>>> import numpy as np
>>> np.set_printoptions(precision=2, suppress=True, linewidth=120)
>>> arr = np.load("a.npy")
>>> arr
array([[-6,  1,  0],
       [ 1,  2, -2],
       [ 0, -2,  6]])
>>> # equal to its transpose
>>> B = arr ** -1
Traceback (most recent call last):
  File "<python-input-5>", line 1, in <module>
    B = arr ** -1
        ~~~~^^~~~
ValueError: Integers to negative integer powers are not allowed.
>>> B = np.linalg.inv(arr)
>>> (np.abs(B) > 1e-9).astype(int)
array([[1, 1, 1],
       [1, 1, 1],
       [1, 1, 1]])
>>> np.round(np.linalg.slogdet(arr)[0], 2)
np.float64(-1.0)
>>> round(float(np.linalg.det(arr) * np.linalg.det(B)), 2)
1.0
>>> np.round(arr @ B, 2) + 0
array([[1., 0., 0.],
       [0., 1., 0.],
       [0., 0., 1.]])
>>> B
array([[-0.15,  0.11,  0.04],
       [ 0.11,  0.67,  0.22],
       [ 0.04,  0.22,  0.24]])
>>> evals, V = np.linalg.eig(B)
>>> np.sort(np.linalg.eigvals(B.T))
array([-0.16,  0.15,  0.78])
>>> round(np.prod(evals), 2)
np.float64(-0.02)
>>> np.round(B @ V[:, 0] - evals[0] * V[:, 0], 2) + 0
array([0., 0., 0.])
>>> evals, V = np.linalg.eigh(arr)
>>> vec = np.array([3, 3, 3])
>>> V * np.maximum(evals, 0) @ V.T
array([[ 0.03,  0.23, -0.13],
       [ 0.23,  2.1 , -1.98],
       [-0.13, -1.98,  6.  ]])
>>> vec @ arr @ vec
np.int64(0)
>>> np.abs(arr).sum(axis=1).max(), round(np.abs(evals).max(), 2)
(np.int64(8), np.float64(6.84))
>>> B = np.array([[0, 3], [3, 5], [0, 2]])
>>> np.einsum("ik,kj->ji", arr, B)
array([[  3,   6,  -6],
       [-13,   9,   2]])
>>> arr @ B
array([[  3, -13],
       [  6,   9],
       [ -6,   2]])
>>> np.einsum("ij->j", arr)
array([-5,  1,  4])
>>> np.vstack([arr, B.T]).shape
(5, 3)
>>> B.T @ arr.T
array([[  3,   6,  -6],
       [-13,   9,   2]])
>>> evals, V = np.linalg.eig(arr)
>>> np.sort(np.linalg.eigvals(arr.T))
array([-6.13,  1.29,  6.84])
>>> np.sort(np.linalg.eigvals(arr @ arr))
array([ 1.66, 37.56, 46.79])
>>> np.sort(np.linalg.eigvals(np.linalg.inv(arr)))
array([-0.16,  0.15,  0.78])
>>> mat = np.loadtxt("sample7.csv", delimiter=",")
>>> mat
array([[0., 2., 3.],
       [0., 0., 0.],
       [0., 0., 0.]])
>>> U, s, VT = np.linalg.svd(mat)
>>> V = VT[:(s > 1e-8).sum()]
>>> rng = np.random.default_rng(68333)
>>> vec = mat[0] + 4 * mat[1] + rng.integers(2) * np.eye(3)[0]
>>> vec
array([1., 2., 3.])
>>> V.T @ V
array([[0.  , 0.  , 0.  ],
       [0.  , 0.31, 0.46],
       [0.  , 0.46, 0.69]])
>>> round(float(np.linalg.norm(vec - V.T @ V @ vec)), 2)
1.0
>>> np.linalg.matrix_rank(np.vstack([mat, vec]))
np.int64(2)
>>> np.diag(V.T @ V)
array([0.  , 0.31, 0.69])
>>> U, s, VT = np.linalg.svd(mat)
>>> s
array([ 3.61,  0.  , -0.  ])
>>> np.argmax(s[:-1] / (s[1:] + 1e-6)) + 1
np.int64(1)
>>> B = U[:, :1] @ np.diag(s[:1]) @ VT[:1]
>>> np.linalg.matrix_rank(B)
np.int64(1)
>>> B
array([[0., 2., 3.],
       [0., 0., 0.],
       [0., 0., 0.]])
>>> np.round(np.abs(mat - B).max(), 2)
np.float64(0.0)
>>> try:
...     np.linalg.inv(B)
... except np.linalg.LinAlgError as e:
...     print("failed:", e)
... 
failed: Singular matrix
>>> np.sort(np.linalg.eigvals(B))
array([0., 0., 0.])
>>> np.prod(np.diag(B)), np.round(np.linalg.det(B), 2)
(np.float64(0.0), np.float64(0.0))
>>> B @ B
array([[0., 0., 0.],
       [0., 0., 0.],
       [0., 0., 0.]])
>>> A = np.load("mat.npy")
>>> A
array([[ 1.  ,  0.  ,  0.  ,  0.  ],
       [ 0.  ,  0.71,  0.  , -0.71],
       [ 0.  ,  0.  ,  1.  ,  0.  ],
       [ 0.  ,  0.71,  0.  ,  0.71]])
>>> vec = np.array([1, -2, 2, -2])
>>> np.linalg.inv(A)
array([[ 1.  ,  0.  ,  0.  ,  0.  ],
       [ 0.  ,  0.71,  0.  ,  0.71],
       [ 0.  ,  0.  ,  1.  ,  0.  ],
       [ 0.  , -0.71,  0.  ,  0.71]])
>>> A.T @ (A @ vec)
array([ 1., -2.,  2., -2.])
>>> np.abs(np.linalg.eigvals(A))
array([1., 1., 1., 1.])
>>> round(float(np.linalg.norm(vec)), 2), round(float(np.linalg.norm(A @ vec)), 2)
(3.61, 3.61)
>>> E = np.loadtxt("dump.csv", delimiter=",")
>>> E
array([[ 1., -1., -1.,  1., -1.,  1.,  1., -1.],
       [ 1., -1., -1.,  1.,  1., -1., -1.,  1.]])
>>> B = E / np.linalg.norm(E, axis=1, keepdims=True)
>>> cov = B @ B.T
>>> cov[1].round(2) + 0
array([0., 1.])
>>> X = np.array([[0, 0, 1], [1, 0, 0], [0, 1, 0]])
>>> np.abs(E).max()
np.float64(1.0)
>>> E.sum(axis=0)
array([ 2., -2., -2.,  2.,  0.,  0.,  0.,  0.])
>>> np.count_nonzero(E)
np.int64(16)
>>> E.shape
(2, 8)
>>> E[2]
Traceback (most recent call last):
  File "<python-input-70>", line 1, in <module>
    E[2]
    ~^^^
IndexError: index 2 is out of bounds for axis 0 with size 2
>>> np.unravel_index(np.abs(E).argmax(), E.shape)
(np.int64(0), np.int64(0))
>>> np.round(np.linalg.det(2 * X), 2), np.round(np.linalg.det(X), 2)
(np.float64(8.0), np.float64(1.0))
>>> np.round(np.poly(X), 2) + 0
array([ 1.,  0.,  0., -1.])
>>> round(np.linalg.det(X.T), 2)
np.float64(1.0)
>>> np.linalg.norm(X, axis=0)
array([1., 1., 1.])
>>> np.linalg.pinv(X)
array([[0., 1., 0.],
       [0., 0., 1.],
       [1., 0., 0.]])
>>> np.round(np.abs(np.linalg.eigvals(X)).max(), 2)
np.float64(1.0)
>>> X @ X
array([[0, 1, 0],
       [0, 0, 1],
       [1, 0, 0]])
>>> round(np.linalg.det(X), 2)
np.float64(1.0)
>>> np.linalg.matrix_power(X, 3)
array([[1, 0, 0],
       [0, 1, 0],
       [0, 0, 1]])
>>> np.allclose(X @ X.T, X.T @ X)
True
>>> np.trace(X)
np.int64(0)
>>> B = X / np.linalg.norm(X, axis=1, keepdims=True)
>>> cov = B @ B.T
>>> (cov - 2 * np.eye(3)).round(6).argmax(axis=1)
array([1, 0, 0])
>>> cov[1]
array([0., 1., 0.])
>>> cov
array([[1., 0., 0.],
       [0., 1., 0.],
       [0., 0., 1.]])
>>> (np.abs(cov) > 0.9).astype(int)
array([[1, 0, 0],
       [0, 1, 0],
       [0, 0, 1]])
>>> F = np.array([[1.4, -0.5, -0.3, -0.9],
...     [-0.2, 0.6, 0.8, -2.0],
...     [1.2, 0.9, 0.6, -1.1]])
>>> F
array([[ 1.4, -0.5, -0.3, -0.9],
       [-0.2,  0.6,  0.8, -2. ],
       [ 1.2,  0.9,  0.6, -1.1]])
>>> r0, v = F[1], F[2]
>>> round(float(r0 @ r0), 2)
5.04
>>> p = (r0 @ v) / (r0 @ r0) * r0
>>> v - p
array([1.32, 0.55, 0.13, 0.08])
>>> np.linalg.matrix_rank(np.outer(r0, v))
np.int64(1)
>>> np.round((v - p) @ r0, 2)
np.float64(0.0)
>>> vec = np.array([3, -3, -3, 3])
>>> F @ vec
array([  3.9, -10.8,  -4.2])
>>> np.sign((F @ vec).round(6))
array([ 1., -1., -1.])
>>> np.linalg.norm(F @ vec) <= np.linalg.norm(F, 2) * np.linalg.norm(vec) + 1e-9
np.True_
>>> np.einsum("ij,j->i", F, vec)
array([  3.9, -10.8,  -4.2])
>>> F @ np.ones(4)
array([-0.3, -0.8,  1.6])
>>> blk = np.stack([F, 2 * F, F[::-1]])
>>> np.linalg.norm(blk, axis=(1, 2))
array([3.46, 6.92, 3.46])
>>> np.linalg.matrix_rank(blk.reshape(3, -1))
np.int64(2)
>>> (blk @ F.T).shape
(3, 3, 3)
>>> blk.sum(axis=0)
array([[ 5.4, -0.6, -0.3, -3.8],
       [-0.8,  2.4,  3.2, -8. ],
       [ 5. ,  2.2,  1.5, -4.2]])
>>> blk.shape
(3, 3, 4)
>>> np.einsum("bij,cij->bc", blk, blk)
array([[11.97, 23.94,  9.12],
       [23.94, 47.88, 18.24],
       [ 9.12, 18.24, 11.97]])
>>> np.linalg.matrix_rank(blk)
array([3, 3, 3])
>>> m1 = np.loadtxt("w.csv", delimiter=",")
>>> m1
array([[ -0.4,   1.2,  -0.9],
       [  0.9,   2.9,  -0.3],
       [ -0.5,  -1. ,  -0.4],
       [ -1.2,   1.4,  -1. ],
       [  1. ,  -0.1,   0.5],
       [  0.7,   0.8,  -0.6],
       [ -0.3,  -1.2,   0.6],
       [  0.5,   1. ,   0.4],
       [  0.9,  -0.5,   0.1],
       [ -1.3,   1. ,  -0.6],
       [  1.9,   0.2,  -0.7],
       [  2.2,   0.9,   0. ],
       [ -0.5,  -1.2,  -0.5],
       [ -1.4,   0. ,   0. ],
       [  0.6,  -1.3,   0.4],
       [  0.8,   1.2,   0.3],
       [  0.4,  -0.6,   0.7],
       [  0.5,  -0.7,   0.3],
       [ -0.4,   0.6,  -0.8],
       [ -0.9,   0.3,   0.4],
       [ -8. , -18. ,   6. ],
       [ -0.7,  -0.6,   0.3],
       [ -0.4,   0.7,  -0.8],
       [ -1.4,  -0.7,  -0.6]])
>>> # row 20 is much longer than the rest
>>> cov = np.cov(m1, rowvar=False)
>>> np.linalg.eigvalsh(cov)[::-1]
array([19.21,  0.96,  0.21])
>>> np.argwhere(np.triu(np.abs(np.corrcoef(m1.T)) > 0.8, 1))
array([[0, 1],
       [1, 2]])
>>> cov.shape
(3, 3)
>>> np.corrcoef(m1.T)
array([[ 1.  ,  0.85, -0.73],
       [ 0.85,  1.  , -0.93],
       [-0.73, -0.93,  1.  ]])
>>> np.median(m1, axis=0)
array([-0.35,  0.1 ,  0.  ])
>>> cov
array([[ 3.68,  6.25, -1.91],
       [ 6.25, 14.84, -4.86],
       [-1.91, -4.86,  1.86]])
>>> m1.std(axis=0)
array([1.88, 3.77, 1.33])
>>> round(np.corrcoef(m1[:, 2], m1[:, 1])[0, 1], 2)
np.float64(-0.93)
>>> vec = np.array([3, 1, 2])
>>> target = m1 @ vec
>>> target
array([ -1.8,   5. ,  -3.3,  -4.2,   3.9,   1.7,  -0.9,   3.3,   2.4,  -4.1,   4.5,   7.5,  -3.7,  -4.2,   1.3,   4.2,
         2. ,   1.4,  -2.2,  -1.6, -30. ,  -2.1,  -2.1,  -6.1])
>>> target = target + 0.05 * rng.normal(size=24)
>>> target
array([ -1.76,   5.03,  -3.26,  -4.21,   3.87,   1.67,  -0.88,   3.34,   2.48,  -4.14,   4.5 ,   7.47,  -3.73,  -4.21,
         1.34,   4.18,   1.97,   1.42,  -2.17,  -1.57, -30.01,  -2.1 ,  -2.11,  -6.1 ])
>>> b, *_ = np.linalg.lstsq(m1, target)
>>> round(np.linalg.norm(target - m1 @ b), 2)
np.float64(0.15)
>>> np.round(m1.T @ (target - m1 @ b), 2) + 0
array([0., 0., 0.])
>>> Xc = (m1 - m1.mean(axis=0)) / m1.std(axis=0)
>>> Xc.std(axis=0)
array([1., 1., 1.])
>>> b = np.linalg.lstsq(np.delete(Xc, 2, axis=1), Xc[:, 2])[0]
>>> b
array([ 0.18, -1.08])
>>> np.abs(b).argmax()
np.int64(1)
>>> B = np.array([[-5, -4, 1, -1], [2, 0, 5, -5], [2, -1, 4, 5], [1, 3, -2, -2]])
>>> B[-1] = B[0]
>>> M = B + 0.3 * np.eye(4)
>>> M
array([[-4.7, -4. ,  1. , -1. ],
       [ 2. ,  0.3,  5. , -5. ],
       [ 2. , -1. ,  4.3,  5. ],
       [-5. , -4. ,  1. , -0.7]])
>>> P = np.triu(np.array([[1, 2, -1, -1], [0, 0, 2, 0], [-2, -2, 1, -1], [2, 2, -1, -2]]), 1) + np.eye(4)
>>> B = P @ M @ np.linalg.inv(P)
>>> np.poly(B)
array([  1.  ,   0.8 , -39.26, 238.23, -67.97])
>>> np.linalg.matrix_rank(B)
np.int64(4)
>>> B
array([[  2.3,  -3. ,  14. ,   1. ],
       [  6. , -13.7,  47. ,  58. ],
       [  7. , -11. ,  32.3,  45. ],
       [ -5. ,   6. , -16. , -21.7]])
